$ python -q
>>> import numpy as np
>>> import numpy.linalg as la
>>> np.set_printoptions(precision=1, suppress=True, linewidth=140, sign=" ")
>>> Q, _ = la.qr(np.array([[-0.3, -0.9, 0.3, 0.7, 0.7],
...     [1.6, 1.5, -0.9, -0.3, 0.9],
...     [0.4, -2.9, 2.0, -0.7, 1.3],
...     [1.7, 0.8, -0.3, -1.0, 1.3],
...     [0.9, 0.5, -0.1, 0.2, -0.3]]))
>>> mat = -2 * Q
>>> mat.round(1) + 0
array([[ 0.2, -0.5,  1.7, -0.7, -0.7],
       [-1.3,  0.4,  0.8, -0.1,  1.3],
       [-0.3, -1.9, -0.2,  0.1,  0.5],
       [-1.3,  0. ,  0. ,  0.8, -1.3],
       [-0.7,  0. , -0.7, -1.7, -0.3]])
>>> Q, r_ = la.qr(mat)
>>> Q.round(1) + 0
array([[-0.1,  0.2, -0.8,  0.3,  0.3],
       [ 0.6, -0.2, -0.4,  0. , -0.6],
       [ 0.2,  1. ,  0.1, -0.1, -0.2],
       [ 0.7,  0. ,  0. , -0.4,  0.6],
       [ 0.4,  0. ,  0.4,  0.8,  0.2]])
>>> abs(r_[0, 0]), round(float(la.norm(mat[:, 0])), 1)
(np.float64(2.0), 2.0)
>>> f = np.array([-1, 1, -3, -1, 1])
>>> B = Q + np.outer(f, np.eye(5)[0])
>>> round(la.det(B) / la.det(Q), 1), round(1 + la.solve(Q, f)[0], 1)
(np.float64(1.0), np.float64(1.0))
>>> B.round(1) + 0
array([[-1.1,  0.2, -0.8,  0.3,  0.3],
       [ 1.6, -0.2, -0.4,  0. , -0.6],
       [-2.8,  1. ,  0.1, -0.1, -0.2],
       [-0.3,  0. ,  0. , -0.4,  0.6],
       [ 1.4,  0. ,  0.4,  0.8,  0.2]])
>>> la.matrix_rank(B - Q)
np.int64(1)
>>> J = np.diag(np.array([0, 2, 0, 2, 2]))
>>> J
array([[ 0,  0,  0,  0,  0],
       [ 0,  2,  0,  0,  0],
       [ 0,  0,  0,  0,  0],
       [ 0,  0,  0,  2,  0],
       [ 0,  0,  0,  0,  2]])
>>> # symmetric, so the eigenvalues are real
>>> rk = la.matrix_rank(J)
>>> rk
np.int64(3)
>>> null = la.svd(J)[2][rk:].T
>>> null.shape
(5, 2)
>>> np.allclose(J @ null, 0)
True
>>> [int(la.matrix_rank(np.delete(J, i, axis=0))) for i in range(5)]
[3, 2, 3, 2, 2]
>>> J @ null
array([[ 0.,  0.],
       [ 0.,  0.],
       [ 0.,  0.],
       [ 0.,  0.],
       [ 0.,  0.]])
>>> np.round(la.norm(J, 1), 1), np.round(la.norm(J, np.inf), 1)
(np.float64(2.0), np.float64(2.0))
>>> la.norm(J, axis=1)
array([ 0.,  2.,  0.,  2.,  2.])
>>> np.round(la.norm(J, "nuc"), 1)
np.float64(6.0)
>>> la.norm(J, axis=0)
array([ 0.,  2.,  0.,  2.,  2.])
>>> round(float(la.norm(J[2] - J[0])), 1)
0.0
>>> P = np.triu(np.array([[-1, 4, -1, 3, -3],
...     [2, -4, 2, 4, -1],
...     [-5, -1, -2, 5, 5],
...     [-4, -4, 5, 2, 1],
...     [-2, -3, -3, -4, -4]]), 1) + np.eye(5)
>>> B = P @ J @ la.inv(P)
>>> np.round(la.det(B), 1)
np.float64(0.0)
>>> la.matrix_rank(B)
np.int64(3)
>>> np.poly(B)
array([ 1., -6., 12., -8.,  0.,  0.])
